>>> import numpy as np
>>> np.set_printoptions(precision=3, suppress=True, linewidth=140)
>>> F = np.loadtxt("mat.csv", delimiter=",")
>>> print(F)
[[-0.149  1.    -0.974  0.977  0.996  0.217  0.766]
 [-0.953  0.197 -0.493  0.869 -0.721 -0.876  0.782]
 [ 0.988 -0.254  0.354 -0.95   0.523  0.523 -0.797]
 [-0.97  -1.     0.989 -0.954  0.197  1.    -0.994]
 [ 0.923 -0.753  0.691 -0.721 -0.1    0.217 -0.371]
 [-0.999  0.845 -0.744  0.96   0.757  0.961  0.139]
 [ 0.74   0.968 -0.658  0.653 -0.07  -0.978  0.827]
 [ 0.984 -0.992  0.968 -0.706 -0.881 -0.686  0.217]
 [ 0.993 -0.999  0.757 -1.    -0.319  0.968 -0.998]
 [-0.9    0.905  0.149  0.954  0.883  0.94   0.501]
 [ 1.    -0.862  0.892 -0.986 -0.572 -0.93  -0.371]
 [ 0.168  0.999 -0.933  0.961 -0.159 -0.999  0.974]
 [-1.     1.    -0.933  1.     0.789 -0.217  0.992]
 [ 0.217 -0.881 -0.854 -0.811 -0.997 -1.     0.611]
 [ 0.999  1.    -0.905  0.371  0.955 -0.98   0.789]
 [-1.     0.997 -0.963  0.995  0.959  0.983  0.405]
 [ 1.    -0.981  0.915 -0.996 -0.617 -0.604 -0.8  ]
 [ 0.981  0.999 -0.797  0.635  0.821 -0.963  0.814]
 [-1.    -0.987  0.8    0.912 -0.08   0.998 -0.327]
 [-0.753 -0.933  0.706 -0.753  0.814  0.999 -0.951]
 [ 0.997  0.94  -0.731 -0.774 -0.31  -0.996  0.43 ]
 [-0.998 -0.686 -0.217  0.834 -0.38   0.77   0.119]
 [ 0.859 -0.999  0.96  -0.965 -0.749  0.862 -0.862]
 [-0.558  0.77  -0.515  0.964 -0.923 -0.999  0.982]
 [-0.696 -0.762  0.696 -0.273  0.814  0.997 -0.827]
 [-0.864  0.273 -0.943  0.327 -0.977 -0.999  0.818]
 [ 0.08   0.99   0.207  0.964  0.954  0.821  0.74 ]
 [ 0.984  0.31   0.43  -0.291 -0.254 -0.901  0.501]]
>>> M2 = np.c_[F[:, :3] @ np.array([[-1, -2, 0], [1, 1, 0], [-2, -2, 2]]), np.array([2, 5, 0, 0, 3, 2, 0, 5, 5, 5, 3, 3, 2, 0, 2, 3, 2, 1, 4, 1, 4, 5, 5, 5, 2, 1, 5, 3])]
>>> M2
array([[ 3.097,  3.246, -1.948,  2.   ],
       [ 2.136,  3.089, -0.986,  5.   ],
       [-1.95 , -2.938,  0.708,  0.   ],
       [-2.008, -1.038,  1.978,  0.   ],
       [-3.058, -3.981,  1.382,  3.   ],
       [ 3.332,  4.331, -1.488,  2.   ],
       [ 1.544,  0.804, -1.316,  0.   ],
       [-3.912, -4.896,  1.936,  5.   ],
       [-3.506, -4.499,  1.514,  5.   ],
       [ 1.507,  2.407,  0.298,  5.   ],
       [-3.646, -4.646,  1.784,  3.   ],
       [ 2.697,  2.529, -1.866,  3.   ],
       [ 3.866,  4.866, -1.866,  2.   ],
       [ 0.61 ,  0.393, -1.708,  0.   ],
       [ 1.811,  0.812, -1.81 ,  2.   ],
       [ 3.923,  4.923, -1.926,  3.   ],
       [-3.811, -4.811,  1.83 ,  2.   ],
       [ 1.612,  0.631, -1.594,  1.   ],
       [-1.587, -0.587,  1.6  ,  4.   ],
       [-1.592, -0.839,  1.412,  1.   ],
       [ 1.405,  0.408, -1.462,  4.   ],
       [ 0.746,  1.744, -0.434,  5.   ],
       [-3.778, -4.637,  1.92 ,  5.   ],
       [ 2.358,  2.916, -1.03 ,  5.   ],
       [-1.458, -0.762,  1.392,  2.   ],
       [ 3.023,  3.887, -1.886,  1.   ],
       [ 0.496,  0.416,  0.414,  5.   ],
       [-1.534, -2.518,  0.86 ,  3.   ]])
>>> np.linalg.norm(np.linalg.qr(F)[0].T @ M2, axis=0) ** 2 / ((M2 ** 2).sum(axis=0) + 1e-12)
array([1.   , 1.   , 1.   , 0.366])
>>> np.linalg.matrix_rank(np.c_[F, M2])
np.int64(8)
>>> cen = F - F.mean(axis=0)
>>> evecs = np.linalg.svd(cen)[2][:3]
>>> M2 = cen - cen @ evecs.T @ evecs
>>> np.round(np.linalg.norm(M2) / np.linalg.norm(cen), 3)
np.float64(0.281)
>>> (cen @ evecs.T).std(axis=0)
array([1.506, 1.158, 0.743])
>>> np.round(np.cov(cen @ evecs.T, rowvar=False), 3) + 0
array([[2.352, 0.   , 0.   ],
       [0.   , 1.391, 0.   ],
       [0.   , 0.   , 0.573]])
>>> labels = F[:, 4] > np.median(F[:, 4])
>>> f = F[labels].mean(axis=0) - F[~labels].mean(axis=0)
>>> f
array([-0.602,  0.602, -0.214,  0.628,  1.234,  0.82 ,  0.003])
>>> ((F - F.mean(axis=0)) @ f > 0).astype(int)
array([1, 0, 0, 1, 0, 1, 0, 0, 0, 1, 0, 1, 1, 0, 1, 1, 0, 1, 1, 1, 0, 1, 0, 0, 1, 0, 1, 0])
>>> cen = F - F.mean(axis=0)
>>> Uu, s, vt = np.linalg.svd(cen, full_matrices=False)
>>> np.abs(Uu[:, 0]).argmax()
np.int64(22)
>>> s
array([7.969, 6.129, 3.933, 2.144, 1.647, 1.333, 0.946])
>>> np.searchsorted(np.cumsum(s ** 2) / (s ** 2).sum(), 0.9) + 1
np.int64(3)
>>> print(vt[0] * np.sign(vt[0, np.abs(vt[0]).argmax()]))
[-0.199  0.53  -0.452  0.483  0.156 -0.19   0.426]
>>> print((np.sign(Uu[:, 0]) == np.sign(Uu[0, 0])).astype(int))
[1 1 0 0 0 1 1 0 0 1 0 1 1 0 1 1 0 1 0 0 1 1 0 1 0 1 1 0]
>>> np.round((s ** 2).sum() ** 2 / (s ** 4).sum(), 3)
np.float64(2.801)
>>> np.abs(vt[-1])
array([0.03 , 0.162, 0.117, 0.39 , 0.086, 0.281, 0.849])
>>> np.linalg.matrix_rank(cen)
np.int64(7)
>>> W2 = F[[5, 24]].astype(float)
>>> for _ in range(4):
...     labels = np.linalg.norm(F[:, None] - W2, axis=-1).argmin(axis=1)
...     W2 = np.array([F[labels == j].mean(axis=0) for j in range(2)])
... 
>>> labels
array([0, 0, 1, 1, 1, 0, 0, 1, 1, 0, 1, 0, 0, 1, 0, 0, 1, 0, 1, 1, 0, 0, 1, 0, 1, 0, 0, 1])
>>> W2
array([[-0.23 ,  0.746, -0.63 ,  0.713,  0.238, -0.221,  0.672],
       [ 0.348, -0.776,  0.639, -0.653, -0.171,  0.188, -0.459]])
>>> print(np.bincount(labels))
[15 13]
>>> feats = np.loadtxt("case15.csv", delimiter=",")
>>> feats
array([[0., 0., 0., 0., 1., 0., 0., 0., 0., 0., 0.],
       [0., 0., 1., 0., 0., 0., 0., 1., 0., 0., 0.],
       [0., 1., 0., 0., 0., 0., 1., 0., 1., 0., 0.],
       [0., 0., 0., 0., 0., 0., 0., 0., 0., 0., 0.],
       [1., 0., 0., 0., 0., 0., 0., 0., 0., 0., 0.],
       [0., 0., 0., 0., 0., 0., 0., 0., 0., 0., 0.],
       [0., 0., 1., 0., 0., 0., 0., 0., 0., 0., 0.],
       [0., 1., 0., 0., 0., 0., 0., 0., 0., 0., 1.],
       [0., 0., 1., 0., 0., 0., 0., 0., 0., 0., 1.],
       [0., 0., 0., 0., 0., 0., 0., 0., 0., 0., 0.],
       [0., 0., 0., 0., 0., 0., 0., 1., 1., 0., 0.]])
>>> # symmetric, so the eigenvalues are real
>>> rng = np.random.default_rng(3032)
>>> labels = rng.permutation(11)
>>> labels
array([10,  5,  4,  9,  7,  3,  6,  1,  0,  8,  2])
>>> M2 = feats[labels][:, labels]
>>> print(round(np.linalg.det(M2), 3), round(np.linalg.det(feats[labels]), 3))
0.0 0.0
>>> print(np.sort(np.abs(np.linalg.eigvals(M2))))
[0.    0.    0.    0.254 0.618 1.    1.    1.    1.618 1.861 2.115]
>>> print(np.trace(M2))
0.0
>>> M2
array([[0., 0., 0., 0., 1., 0., 0., 0., 0., 1., 0.],
       [0., 0., 0., 0., 0., 0., 0., 0., 0., 0., 0.],
       [0., 0., 0., 0., 0., 0., 0., 0., 1., 0., 0.],
       [0., 0., 0., 0., 0., 0., 0., 0., 0., 0., 0.],
       [1., 0., 0., 0., 0., 0., 0., 1., 0., 0., 0.],
       [0., 0., 0., 0., 0., 0., 0., 0., 0., 0., 0.],
       [0., 0., 0., 0., 0., 0., 0., 0., 0., 0., 1.],
       [0., 0., 0., 0., 1., 0., 0., 0., 0., 0., 1.],
       [0., 0., 1., 0., 0., 0., 0., 0., 0., 0., 0.],
       [1., 0., 0., 0., 0., 0., 0., 0., 0., 0., 1.],
       [0., 0., 0., 0., 0., 0., 1., 1., 0., 1., 0.]])
>>> round(np.linalg.eigvalsh(feats).min(), 3)
np.float64(-1.861)
>>> np.all(np.linalg.eigvalsh(feats) > 0)
np.False_
>>> [round(float(np.linalg.det(feats[:i, :i])), 2) + 0 for i in range(1, 12)]
[0.0, 0.0, 0.0, 0.0, 0.0, 0.0, 0.0, 0.0, 0.0, 0.0, 0.0]
>>> np.allclose(feats @ feats.T, feats.T @ feats)
True
>>> print(np.linalg.matrix_power(feats, 4))
[[ 1.  0.  0.  0.  0.  0.  0.  0.  0.  0.  0.]
 [ 0.  7.  1.  0.  0.  0.  4.  1.  5.  0.  4.]
 [ 0.  1. 11.  0.  0.  0.  0.  5.  1.  0.  5.]
 [ 0.  0.  0.  0.  0.  0.  0.  0.  0.  0.  0.]
 [ 0.  0.  0.  0.  1.  0.  0.  0.  0.  0.  0.]
 [ 0.  0.  0.  0.  0.  0.  0.  0.  0.  0.  0.]
 [ 0.  4.  0.  0.  0.  0.  3.  1.  4.  0.  1.]
 [ 0.  1.  5.  0.  0.  0.  1.  6.  4.  0.  1.]
 [ 0.  5.  1.  0.  0.  0.  4.  4.  7.  0.  1.]
 [ 0.  0.  0.  0.  0.  0.  0.  0.  0.  0.  0.]
 [ 0.  4.  5.  0.  0.  0.  1.  1.  1.  0.  6.]]
>>> round(np.abs(np.linalg.eigvals(feats)).max(), 3)
np.float64(2.115)
>>> round(float(np.linalg.det(feats)), 3)
0.0
>>> (feats + feats.T) / 2
array([[0., 0., 0., 0., 1., 0., 0., 0., 0., 0., 0.],
       [0., 0., 1., 0., 0., 0., 0., 1., 0., 0., 0.],
       [0., 1., 0., 0., 0., 0., 1., 0., 1., 0., 0.],
       [0., 0., 0., 0., 0., 0., 0., 0., 0., 0., 0.],
       [1., 0., 0., 0., 0., 0., 0., 0., 0., 0., 0.],
       [0., 0., 0., 0., 0., 0., 0., 0., 0., 0., 0.],
       [0., 0., 1., 0., 0., 0., 0., 0., 0., 0., 0.],
       [0., 1., 0., 0., 0., 0., 0., 0., 0., 0., 1.],
       [0., 0., 1., 0., 0., 0., 0., 0., 0., 0., 1.],
       [0., 0., 0., 0., 0., 0., 0., 0., 0., 0., 0.],
       [0., 0., 0., 0., 0., 0., 0., 1., 1., 0., 0.]])
>>> np.allclose(feats, feats.T)
True
>>> arr = np.loadtxt("x.csv", delimiter=",")
>>> arr
array([[ 4.,  4.,  4.,  4.,  4.,  4.,  4.,  4.,  4.,  4.,  4.,  4.],
       [ 4.,  8.,  8.,  8.,  8.,  8.,  8.,  8.,  8.,  8.,  8.,  8.],
       [ 4.,  8., 12., 12., 12., 12., 12., 12., 12., 12., 12., 12.],
       [ 4.,  8., 12., 16., 16., 16., 16., 16., 16., 16., 16., 16.],
       [ 4.,  8., 12., 16., 20., 20., 20., 20., 20., 20., 20., 20.],
       [ 4.,  8., 12., 16., 20., 24., 24., 24., 24., 24., 24., 24.],
       [ 4.,  8., 12., 16., 20., 24., 28., 28., 28., 28., 28., 28.],
       [ 4.,  8., 12., 16., 20., 24., 28., 32., 32., 32., 32., 32.],
       [ 4.,  8., 12., 16., 20., 24., 28., 32., 36., 36., 36., 36.],
       [ 4.,  8., 12., 16., 20., 24., 28., 32., 36., 40., 40., 40.],
       [ 4.,  8., 12., 16., 20., 24., 28., 32., 36., 40., 44., 44.],
       [ 4.,  8., 12., 16., 20., 24., 28., 32., 36., 40., 44., 48.]])
>>> # equal to its transpose
>>> w, evecs = np.linalg.eigh(arr)
>>> np.round(evecs.T @ evecs, 3) + 0
array([[1., 0., 0., 0., 0., 0., 0., 0., 0., 0., 0., 0.],
       [0., 1., 0., 0., 0., 0., 0., 0., 0., 0., 0., 0.],
       [0., 0., 1., 0., 0., 0., 0., 0., 0., 0., 0., 0.],
       [0., 0., 0., 1., 0., 0., 0., 0., 0., 0., 0., 0.],
       [0., 0., 0., 0., 1., 0., 0., 0., 0., 0., 0., 0.],
       [0., 0., 0., 0., 0., 1., 0., 0., 0., 0., 0., 0.],
       [0., 0., 0., 0., 0., 0., 1., 0., 0., 0., 0., 0.],
       [0., 0., 0., 0., 0., 0., 0., 1., 0., 0., 0., 0.],
       [0., 0., 0., 0., 0., 0., 0., 0., 1., 0., 0., 0.],
       [0., 0., 0., 0., 0., 0., 0., 0., 0., 1., 0., 0.],
       [0., 0., 0., 0., 0., 0., 0., 0., 0., 0., 1., 0.],
       [0., 0., 0., 0., 0., 0., 0., 0., 0., 0., 0., 1.]])
>>> np.unique(w.round(6) + 0, return_counts=True)[1]
array([1, 1, 1, 1, 1, 1, 1, 1, 1, 1, 1, 1])
>>> print(np.linalg.eigvalsh(arr @ arr))
[    1.032     1.136     1.338     1.696     2.334     3.541     6.057    12.131    30.427   109.666   811.138 64331.502]
>>> np.abs(evecs[:, -1])
array([0.05 , 0.099, 0.147, 0.193, 0.235, 0.274, 0.308, 0.338, 0.362, 0.38 , 0.393, 0.399])
>>> (w > 1e-8).sum(), (w < -1e-8).sum()
(np.int64(12), np.int64(0))
>>> round(np.linalg.norm(arr, "nuc"), 3)
np.float64(312.0)
>>> arr[7] @ arr[0]
np.float64(1088.0)
>>> Uu, s, vt = np.linalg.svd(feats)
>>> s.round(3) + 0
array([2.115, 1.861, 1.618, 1.   , 1.   , 1.   , 0.618, 0.254, 0.   , 0.   , 0.   ])
>>> M2 = Uu[:, :8] @ np.diag(s[:8]) @ vt[:8]
>>> print(round(float(np.linalg.norm(feats - M2, 2)), 3), np.round(s[8], 3))
0.0 0.0
>>> np.linalg.matrix_rank(M2)
np.int64(8)
>>> np.linalg.matrix_rank(feats, rtol=0.05)
np.int64(8)
